>>> import numpy as np
>>> np.set_printoptions(precision=3, suppress=True, linewidth=200, floatmode="fixed")
>>> E = np.load("layer15.npy")
>>> E
array([[0, 1, 0, 1],
       [1, 0, 1, 1],
       [0, 1, 0, 1],
       [1, 1, 1, 0]])
>>> # rows and columns are dependent
>>> r = np.linalg.matrix_rank(E)
>>> r
np.int64(3)
>>> null = np.linalg.svd(E)[2][r:].T
>>> [int(np.linalg.matrix_rank(E[:i])) for i in range(1, len(E) + 1)]
[1, 2, 2, 3]
>>> [int(np.linalg.matrix_rank(np.delete(E, i, axis=0))) for i in range(4)]
[3, 2, 3, 2]
>>> print(np.round(null[:, 0] / null[np.abs(null[:, 0]).round(6).argmax(), 0], 3) + 0)
[ 1.000  0.000 -1.000  0.000]
>>> [int(np.linalg.matrix_rank(E[:, :j + 1])) for j in range(4)]
[1, 2, 2, 3]
>>> out = np.array([[0, -1, -2], [0, -1, 2], [-2, -1, 0], [-2, 2, -1]])
>>> np.einsum("ij->j", E)
array([2, 3, 2, 3])
>>> np.vstack([E, out.T]).shape
(7, 4)
>>> print([round(float(np.linalg.det(E[:i, :i])), 2) + 0 for i in range(1, 5)])
[0.0, -1.0, 0.0, 0.0]
>>> np.argwhere(np.triu(E))
array([[0, 1],
       [0, 3],
       [1, 2],
       [1, 3],
       [2, 3]])
>>> np.trace(E @ E @ E) // 6
np.int64(2)
>>> E.sum(axis=0)
array([2, 3, 2, 3])
>>> E @ E
array([[2, 1, 2, 1],
       [1, 3, 1, 2],
       [2, 1, 2, 1],
       [1, 2, 1, 3]])
>>> low = np.diag(E.sum(axis=1)) - E
>>> np.round(np.linalg.eigvalsh(low), 3) + 0
array([0.000, 2.000, 4.000, 4.000])
>>> (np.linalg.eigvalsh(low) < 1e-8).sum()
np.int64(1)
>>> Uu, s, vt = np.linalg.svd(E)
>>> s.round(3) + 0
array([2.562, 1.562, 1.000, 0.000])
>>> out = Uu[:, :3] @ np.diag(s[:3]) @ vt[:3]
>>> round(float(np.linalg.norm(E - out) / np.linalg.norm(E)), 3)
0.0
>>> round(float(np.abs(E - out).max()), 3)
0.0
>>> arr = np.load("sample16.npy")
>>> arr
array([[ 3,  4, -2,  1],
       [ 2,  3, -3,  0],
       [ 4,  5, -1,  2],
       [ 4,  5, -1,  2],
       [ 3,  4, -2,  1],
       [ 3,  4, -2,  1]])
>>> Uu, s, vt = np.linalg.svd(arr)
>>> V = vt[:(s > 1e-8).sum()]
>>> rng = np.random.default_rng(1092)
>>> x = arr[5] + 5 * arr[1] + rng.integers(2) * np.eye(4)[2]
>>> print(x)
[ 13.000  19.000 -16.000   1.000]
>>> np.round(V.T @ V, 3) + 0
array([[ 0.357,  0.429,  0.000,  0.214],
       [ 0.429,  0.548, -0.167,  0.190],
       [ 0.000, -0.167,  0.833,  0.333],
       [ 0.214,  0.190,  0.333,  0.262]])
>>> np.linalg.matrix_rank(np.vstack([arr, x]))
np.int64(3)
>>> A = np.load("a.npy")
>>> A
array([[ 0,  0,  0,  0,  0,  0],
       [ 0,  0,  0,  0,  0,  0],
       [ 0,  0,  1,  2,  2,  4],
       [ 0,  0, -2, -4, -4, -8],
       [ 0,  0,  1,  2,  2,  4],
       [ 0,  0, -2, -4, -4, -8]])
>>> # looks like rank 1
>>> A @ np.linalg.pinv(A) @ A
array([[ 0.000,  0.000,  0.000,  0.000,  0.000,  0.000],
       [ 0.000,  0.000,  0.000,  0.000,  0.000,  0.000],
       [ 0.000,  0.000,  1.000,  2.000,  2.000,  4.000],
       [ 0.000,  0.000, -2.000, -4.000, -4.000, -8.000],
       [ 0.000,  0.000,  1.000,  2.000,  2.000,  4.000],
       [ 0.000,  0.000, -2.000, -4.000, -4.000, -8.000]])
>>> print(np.linalg.lstsq(A[:-1].T, A[-1])[2])
1
>>> round(np.trace(np.linalg.pinv(A) @ A), 3)
np.float64(1.0)
>>> np.abs(np.diag(np.linalg.qr(A)[1])) > 1e-9
array([False, False,  True, False, False, False])
>>> A.ravel(order="F")
array([ 0,  0,  0,  0,  0,  0,  0,  0,  0,  0,  0,  0,  0,  0,  1, -2,  1, -2,  0,  0,  2, -4,  2, -4,  0,  0,  2, -4,  2, -4,  0,  0,  4, -8,  4, -8])
>>> A.reshape(6, 7)
Traceback (most recent call last):
  File "<python-input-45>", line 1, in <module>
    A.reshape(6, 7)
    ~~~~~~~~~^^^^^^
ValueError: cannot reshape array of size 36 into shape (6,7)
>>> print(A.reshape(-1, 2))
[[ 0  0]
 [ 0  0]
 [ 0  0]
 [ 0  0]
 [ 0  0]
 [ 0  0]
 [ 0  0]
 [ 1  2]
 [ 2  4]
 [ 0  0]
 [-2 -4]
 [-4 -8]
 [ 0  0]
 [ 1  2]
 [ 2  4]
 [ 0  0]
 [-2 -4]
 [-4 -8]]
>>> T = A.reshape(6, 2, -1)
>>> np.swapaxes(T, 1, 2)[0]
array([[0, 0],
       [0, 0],
       [0, 0]])
>>> T.transpose(1, 0, 2)
array([[[ 0,  0,  0],
        [ 0,  0,  0],
        [ 0,  0,  1],
        [ 0,  0, -2],
        [ 0,  0,  1],
        [ 0,  0, -2]],

       [[ 0,  0,  0],
        [ 0,  0,  0],
        [ 2,  2,  4],
        [-4, -4, -8],
        [ 2,  2,  4],
        [-4, -4, -8]]])
>>> np.einsum("ihd,jhd->hij", T, T).shape
(2, 6, 6)
>>> T.sum(axis=1)
array([[  0,   0,   0],
       [  0,   0,   0],
       [  2,   2,   5],
       [ -4,  -4, -10],
       [  2,   2,   5],
       [ -4,  -4, -10]])
>>> np.einsum("ihd,ihd->ih", T, T)
array([[ 0,  0],
       [ 0,  0],
       [ 1, 24],
       [ 4, 96],
       [ 1, 24],
       [ 4, 96]])
>>> T.shape
(6, 2, 3)
>>> theta = np.radians(90)
>>> R = np.eye(6)
>>> R[2, 2] = R[0, 0] = np.cos(theta)
>>> R[2, 0], R[0, 2] = -np.sin(theta), np.sin(theta)
>>> R.round(3) + 0
array([[ 0.000,  0.000,  1.000,  0.000,  0.000,  0.000],
       [ 0.000,  1.000,  0.000,  0.000,  0.000,  0.000],
       [-1.000,  0.000,  0.000,  0.000,  0.000,  0.000],
       [ 0.000,  0.000,  0.000,  1.000,  0.000,  0.000],
       [ 0.000,  0.000,  0.000,  0.000,  1.000,  0.000],
       [ 0.000,  0.000,  0.000,  0.000,  0.000,  1.000]])
>>> out = A @ R.T
>>> round(np.linalg.det(R), 3), np.trace(R)
(np.float64(1.0), np.float64(4.0))
>>> np.round(np.linalg.svd(A, compute_uv=False), 3) + 0, np.round(np.linalg.svd(out, compute_uv=False), 3) + 0
(array([15.811,  0.000,  0.000,  0.000,  0.000,  0.000]), array([15.811,  0.000,  0.000,  0.000,  0.000,  0.000]))
>>> out = np.array([[1, 1, -1],
...     [2, 2, -3],
...     [-2, -3, 3],
...     [2, 3, -3],
...     [1, 3, 3],
...     [0, 1, 3]])
>>> np.linalg.matrix_rank(A @ out)
np.int64(1)
>>> np.linalg.matrix_rank(np.vstack([A, out.T]))
np.int64(4)
>>> Uu, s, vt = np.linalg.svd(A)
>>> np.argmax(s[:-1] / (s[1:] + 1e-6)) + 1
np.int64(1)
>>> out = Uu[:, :1] @ np.diag(s[:1]) @ vt[:1]
>>> print(np.linalg.matrix_rank(A, rtol=0.05))
1
>>> np.round(np.abs(A - out).max(), 3)
np.float64(0.0)
>>> out = np.array([[1, 0, -1, 2, -2, -3, 1],
...     [2, -1, 2, 3, 2, -3, 2],
...     [1, 0, 1, 0, -3, 3, 0],
...     [-2, -3, -2, 2, 1, 2, -2],
...     [1, 2, 3, 1, -2, 2, -1],
...     [3, 1, -3, 2, 0, 2, 1],
...     [3, -1, 2, -3, 3, -3, 3]])
>>> W2 = np.array([[0]])
>>> feats = np.block([[out, np.zeros((7, 1))], [np.zeros((1, 7)), W2]])
>>> feats
array([[ 1.000,  0.000, -1.000,  2.000, -2.000, -3.000,  1.000,  0.000],
       [ 2.000, -1.000,  2.000,  3.000,  2.000, -3.000,  2.000,  0.000],
       [ 1.000,  0.000,  1.000,  0.000, -3.000,  3.000,  0.000,  0.000],
       [-2.000, -3.000, -2.000,  2.000,  1.000,  2.000, -2.000,  0.000],
       [ 1.000,  2.000,  3.000,  1.000, -2.000,  2.000, -1.000,  0.000],
       [ 3.000,  1.000, -3.000,  2.000,  0.000,  2.000,  1.000,  0.000],
       [ 3.000, -1.000,  2.000, -3.000,  3.000, -3.000,  3.000,  0.000],
       [ 0.000,  0.000,  0.000,  0.000,  0.000,  0.000,  0.000,  0.000]])
>>> Uu, s, vt = np.linalg.svd(feats)
>>> s
array([9.237, 6.479, 6.005, 4.613, 3.974, 2.482, 0.649, 0.000])
>>> out = Uu[:, :7] @ np.diag(s[:7]) @ vt[:7]
>>> print(np.round(np.linalg.norm(feats - out, 2), 3), s[7])
0.0 0.0
>>> np.round(np.linalg.norm(feats - out) / np.linalg.norm(feats), 3)
np.float64(0.0)
>>> T = np.stack([feats, 4 * feats, feats[::-1]])
>>> print((T @ feats.T).shape)
(3, 8, 8)
>>> T.sum(axis=0)
array([[  5.000,   0.000,  -5.000,  10.000, -10.000, -15.000,   5.000,   0.000],
       [ 13.000,  -6.000,  12.000,  12.000,  13.000, -18.000,  13.000,   0.000],
       [  8.000,   1.000,   2.000,   2.000, -15.000,  17.000,   1.000,   0.000],
       [ -9.000, -13.000,  -7.000,  11.000,   3.000,  12.000, -11.000,   0.000],
       [  3.000,   7.000,  13.000,   7.000,  -9.000,  12.000,  -7.000,   0.000],
       [ 16.000,   5.000, -14.000,  10.000,  -3.000,  13.000,   5.000,   0.000],
       [ 17.000,  -6.000,  12.000, -12.000,  17.000, -18.000,  17.000,   0.000],
       [  1.000,   0.000,  -1.000,   2.000,  -2.000,  -3.000,   1.000,   0.000]])
>>> np.einsum("bij,cij->bc", T, T)
array([[ 207.000,  828.000,   42.000],
       [ 828.000, 3312.000,  168.000],
       [  42.000,  168.000,  207.000]])
>>> print(np.linalg.det(T))
[0.000 0.000 0.000]
>>> np.linalg.norm(T, axis=(1, 2))
array([14.387, 57.550, 14.387])
>>> np.linalg.matrix_rank(T)
array([7, 7, 7])
>>> X = np.loadtxt("data.csv", delimiter=",")
>>> X
array([[  1.500,  -1.300,  -1.900,  -1.800,   0.200,   0.900,  -0.600],
       [  0.000,  -0.400,  -0.700,   0.800,   1.000,  -0.400,   0.100],
       [  0.800,   0.700,   0.200,   0.300,   0.000,   0.600,  -0.800],
       [ -1.100,   0.300,   1.700,   0.200,  -0.200,  -2.000,   1.300],
       [  0.000,   0.000,  -1.200,   0.900,  -0.500,  -1.300,   0.600],
       [  0.900,   1.100,   0.900,   0.500,   0.400,  -2.500,   0.600],
       [  0.300,  -1.400,  -1.200,  -0.400,  -1.100,  -1.100,  -1.100],
       [  0.700,   1.500,   0.700,  -0.800,   0.800,  -0.300,  -1.500],
       [ -0.800,  -0.100,  -0.700,   1.700,  -0.600,   1.800,   1.000],
       [  1.500,  -1.800,  -1.000,   0.600,   1.400,  -0.700,  -0.500],
       [ -0.600,  -0.700,  -0.100,   1.600,  -1.900,  -2.000,   0.900],
       [ -0.800,  -1.000,  -1.900,  -0.200,   0.300,  -0.200,   1.000],
       [ -1.400,   0.000,   1.300,   1.800,   1.700,   0.200,   1.100],
       [ -0.300,  -0.900,   0.800,  -0.400,   2.400,   0.300,   0.400],
       [ -0.900,  -0.100,   2.200,   1.200,  -0.200,  -0.600,  -1.600],
       [ -0.800,  -0.600,   1.300,   0.200,   1.600,  -0.200,  -0.900],
       [ -0.500,  -0.400,  -2.400,  -0.600,  -2.500,  -0.100,   0.700],
       [  1.900,  -0.200,   0.200,   1.900,  -0.300,  -0.700,   1.500],
       [  0.300,   0.200,   0.600,  -0.300,   0.300,   1.200,   1.600],
       [ -1.400,   0.900,   0.300,  -0.900,   0.800,   0.400,   0.200],
       [ -0.700,  -0.400,   1.200,  -0.800,   0.900,   0.300,  -0.100],
       [  1.200,   1.200,  -1.900,   0.500,   0.400,   1.300,   0.600],
       [  1.900,   0.500,   0.100,   1.300,  -0.100,   0.000,  -0.100],
       [  0.900,   0.000,  -2.000,   0.000,  -0.300,   0.800,   0.300],
       [  0.100,   0.900,  -0.500,  -0.300,   0.100,  -1.600,  -1.600],
       [ -0.400,  -1.100,  -0.800,   0.400,  -0.500,  -1.000,  -1.000],
       [  1.000,   0.500,  -1.600,   1.500,   0.400,  -0.500,   0.900],
       [  0.500,   0.300,  -1.500,   1.300,   0.700,  -0.400,   0.000],
       [ -0.300,  -1.100,   2.100,  -0.500,  -1.200,   0.700,   0.800],
       [ -2.100,  -1.700,   0.600,  -0.400,   1.000,   0.600,   1.100],
       [  0.400,  -0.300,  -0.400,  -0.300,  -2.700,  -1.700,   2.000],
       [  1.300,   0.500,   1.000,   1.600,   0.300,   0.000,   1.100],
       [  0.000,  -0.400,   0.700,  -1.400,  -0.400,   0.500,   0.400],
       [ 28.000, -18.000,  10.000, -32.000,  12.000,   8.000,   4.000],
       [ -0.500,  -0.300,   0.400,  -0.400,   0.200,  -0.200,   1.200],
       [  0.100,   0.300,   1.100,  -0.700,  -0.600,   0.000,  -0.900],
       [  0.900,   0.000,   0.900,   2.200,   0.100,   1.400,   0.700],
       [ -2.200,   1.800,   0.200,  -1.700,   0.500,  -0.200,   1.600],
       [  0.100,  -0.100,  -1.200,  -0.100,   0.500,  -1.500,   0.300],
       [ -0.100,  -1.900,   0.300,   0.400,   0.000,  -1.400,  -0.200],
       [ -1.600,   0.200,   0.300,  -0.600,  -0.600,  -0.400,   1.300],
       [ -1.000,   0.100,  -1.500,  -0.300,   2.400,   0.900,   0.500],
       [ -0.600,  -0.200,  -1.000,   1.800,   0.100,  -0.700,   0.100],
       [  0.000,   0.700,   1.500,   1.300,   0.100,   0.300,  -0.200],
       [ -0.400,  -1.300,   1.300,   1.600,  -0.300,   1.800,   1.700],
       [ -0.200,   0.200,  -1.600,  -0.600,  -0.200,   1.000,   1.000]])
>>> # row 33 dominates
>>> out = np.c_[X[:, :2] @ np.array([[2, 5], [2, 4]]), np.array([2, 2, -1, -1, 0, 2, -2, 2, 2, 0, 2, -1, -1, 2, 2, 1, 0, -2, 2, 2, -2, -1, -1, -2, 0, -1, -2, 1, 2, 0, 1, 1, 2, 1, 1, 0, 1, 1, 2, 0, -2, -1, -2, 2, 0, -1])]
>>> out
array([[  0.400,   2.300,   2.000],
       [ -0.800,  -1.600,   2.000],
       [  3.000,   6.800,  -1.000],
       [ -1.600,  -4.300,  -1.000],
       [  0.000,   0.000,   0.000],
       [  4.000,   8.900,   2.000],
       [ -2.200,  -4.100,  -2.000],
       [  4.400,   9.500,   2.000],
       [ -1.800,  -4.400,   2.000],
       [ -0.600,   0.300,   0.000],
       [ -2.600,  -5.800,   2.000],
       [ -3.600,  -8.000,  -1.000],
       [ -2.800,  -7.000,  -1.000],
       [ -2.400,  -5.100,   2.000],
       [ -2.000,  -4.900,   2.000],
       [ -2.800,  -6.400,   1.000],
       [ -1.800,  -4.100,   0.000],
       [  3.400,   8.700,  -2.000],
       [  1.000,   2.300,   2.000],
       [ -1.000,  -3.400,   2.000],
       [ -2.200,  -5.100,  -2.000],
       [  4.800,  10.800,  -1.000],
       [  4.800,  11.500,  -1.000],
       [  1.800,   4.500,  -2.000],
       [  2.000,   4.100,   0.000],
       [ -3.000,  -6.400,  -1.000],
       [  3.000,   7.000,  -2.000],
       [  1.600,   3.700,   1.000],
       [ -2.800,  -5.900,   2.000],
       [ -7.600, -17.300,   0.000],
       [  0.200,   0.800,   1.000],
       [  3.600,   8.500,   1.000],
       [ -0.800,  -1.600,   2.000],
       [ 20.000,  68.000,   1.000],
       [ -1.600,  -3.700,   1.000],
       [  0.800,   1.700,   0.000],
       [  1.800,   4.500,   1.000],
       [ -0.800,  -3.800,   1.000],
       [  0.000,   0.100,   2.000],
       [ -4.000,  -8.100,   0.000],
       [ -2.800,  -7.200,  -2.000],
       [ -1.800,  -4.600,  -1.000],
       [ -1.600,  -3.800,  -2.000],
       [  1.400,   2.800,   2.000],
       [ -3.400,  -7.200,   0.000],
       [  0.000,  -0.200,  -1.000]])
>>> np.linalg.matrix_rank(out)
np.int64(3)
>>> np.round(np.linalg.lstsq(X, out[:, 0])[0], 3) + 0
array([2.000, 2.000, 0.000, 0.000, 0.000, 0.000, 0.000])
>>> np.linalg.matrix_rank(np.c_[X, out])
np.int64(8)
